$ python -q
>>> import numpy as np
>>> from numpy import linalg as LA
>>> np.set_printoptions(suppress=True, linewidth=160)
>>> tidy = lambda a: np.round(a, 4) + 0
>>> m1 = np.load("w.npy")
>>> m1
array([[-0.7064, -0.6963, -0.8144, -0.8832,  0.0699],
       [ 0.3714,  0.207 ,  0.01  , -0.9757,  0.8875],
       [ 0.8717,  0.7932, -0.7064, -0.9996,  0.8178],
       [-0.8832, -0.7574, -0.2913, -0.6044,  0.4053],
       [ 0.7259,  0.6527, -0.9316, -0.968 , -0.7779],
       [-0.2449, -0.0699, -0.8977, -0.9965,  0.2165],
       [ 0.9959,  0.9732, -0.9942, -0.9661, -0.9929],
       [-0.8668, -0.6858, -0.4301, -0.8643,  0.4462],
       [ 0.8854,  0.8144, -0.6805, -0.2543, -0.8717],
       [-0.9944, -0.9693, -0.2165, -0.9903,  0.9721],
       [-0.6469, -0.6107, -0.5511, -0.4219, -0.04  ],
       [-0.8005, -0.6527,  0.821 ,  0.2543,  0.8977],
       [-0.8977, -0.6411,  0.989 ,  0.9186,  0.9661],
       [ 0.8041,  0.6107, -0.05  , -0.7211,  0.3452],
       [-0.585 , -0.4542, -0.1096,  0.7211, -0.4854],
       [ 0.9978,  0.9823, -0.354 ,  0.9661, -0.9858],
       [-0.9391, -0.7969,  0.9922,  0.9871,  0.9545],
       [-0.9946, -0.964 , -0.6751, -0.9536,  0.664 ],
       [ 0.9833,  0.9289, -0.585 ,  0.9793, -0.9919]])
>>> lab = m1[:, 3] > np.median(m1[:, 3])
>>> r0 = m1[lab].mean(axis=0) - m1[~lab].mean(axis=0)
>>> ((m1 - m1.mean(axis=0)) @ r0 > 0).astype(int)
array([0, 0, 0, 0, 0, 0, 0, 0, 0, 0, 0, 1, 1, 0, 1, 1, 1, 0, 1])
>>> lab.astype(int)
array([0, 0, 0, 1, 0, 0, 0, 0, 1, 0, 1, 1, 1, 0, 1, 1, 1, 0, 1])
>>> tidy((((m1 - m1.mean(axis=0)) @ r0 > 0) == lab).mean())
np.float64(0.8421)
>>> E = np.load("mat.npy")
>>> E
array([[0, 0, 0, 0, 1, 0, 0, 0],
       [0, 0, 0, 0, 1, 0, 0, 0],
       [0, 0, 0, 0, 0, 0, 0, 0],
       [0, 0, 0, 0, 0, 1, 0, 0],
       [1, 1, 0, 0, 0, 0, 0, 0],
       [0, 0, 0, 1, 0, 0, 0, 0],
       [0, 0, 0, 0, 0, 0, 0, 0],
       [0, 0, 0, 0, 0, 0, 0, 0]])
>>> # 5 groups of indices that never mix
>>> evals, evecs = LA.eigh(E)
>>> tidy(evecs.T @ E @ evecs)
array([[-1.4142,  0.    ,  0.    ,  0.    ,  0.    ,  0.    ,  0.    ,  0.    ],
       [ 0.    , -1.    ,  0.    ,  0.    ,  0.    ,  0.    ,  0.    ,  0.    ],
       [ 0.    ,  0.    ,  0.    ,  0.    ,  0.    ,  0.    ,  0.    ,  0.    ],
       [ 0.    ,  0.    ,  0.    ,  0.    ,  0.    ,  0.    ,  0.    ,  0.    ],
       [ 0.    ,  0.    ,  0.    ,  0.    ,  0.    ,  0.    ,  0.    ,  0.    ],
       [ 0.    ,  0.    ,  0.    ,  0.    ,  0.    ,  0.    ,  0.    ,  0.    ],
       [ 0.    ,  0.    ,  0.    ,  0.    ,  0.    ,  0.    ,  1.    ,  0.    ],
       [ 0.    ,  0.    ,  0.    ,  0.    ,  0.    ,  0.    ,  0.    ,  1.4142]])
>>> evals.sum(), np.trace(E)
(np.float64(0.0), np.int64(0))
>>> tidy(LA.svd(E, compute_uv=False))
array([1.4142, 1.4142, 1.    , 1.    , 0.    , 0.    , 0.    , 0.    ])
>>> np.argsort(-LA.norm(E, axis=0).round(6), kind="stable")[:3]
array([4, 0, 1])
>>> LA.matrix_rank(E, rtol=0.1)
np.int64(4)
>>> LA.cond(E) > 100
np.True_
>>> evals, evecs = LA.eigh(E)
>>> x = np.array([3, -1, 0, -2, 1, -3, -1, 0])
>>> tidy(evecs * np.maximum(evals, 0) @ evecs.T)
array([[0.3536, 0.3536, 0.    , 0.    , 0.5   , 0.    , 0.    , 0.    ],
       [0.3536, 0.3536, 0.    , 0.    , 0.5   , 0.    , 0.    , 0.    ],
       [0.    , 0.    , 0.    , 0.    , 0.    , 0.    , 0.    , 0.    ],
       [0.    , 0.    , 0.    , 0.5   , 0.    , 0.5   , 0.    , 0.    ],
       [0.5   , 0.5   , 0.    , 0.    , 0.7071, 0.    , 0.    , 0.    ],
       [0.    , 0.    , 0.    , 0.5   , 0.    , 0.5   , 0.    , 0.    ],
       [0.    , 0.    , 0.    , 0.    , 0.    , 0.    , 0.    , 0.    ],
       [0.    , 0.    , 0.    , 0.    , 0.    , 0.    , 0.    , 0.    ]])
>>> (np.sign(evecs[:, -1].round(6)) == np.sign(evecs[0, -1].round(6))).astype(int)
array([1, 1, 0, 0, 1, 0, 0, 0])
>>> x @ E @ x
np.int64(16)
>>> tidy(LA.eigvalsh(E[1:, 1:]))
array([-1., -1.,  0.,  0.,  0.,  1.,  1.])
>>> x @ E @ x / (x @ x), tidy(evals[0]), tidy(evals[-1])
(np.float64(0.64), np.float64(-1.4142), np.float64(1.4142))
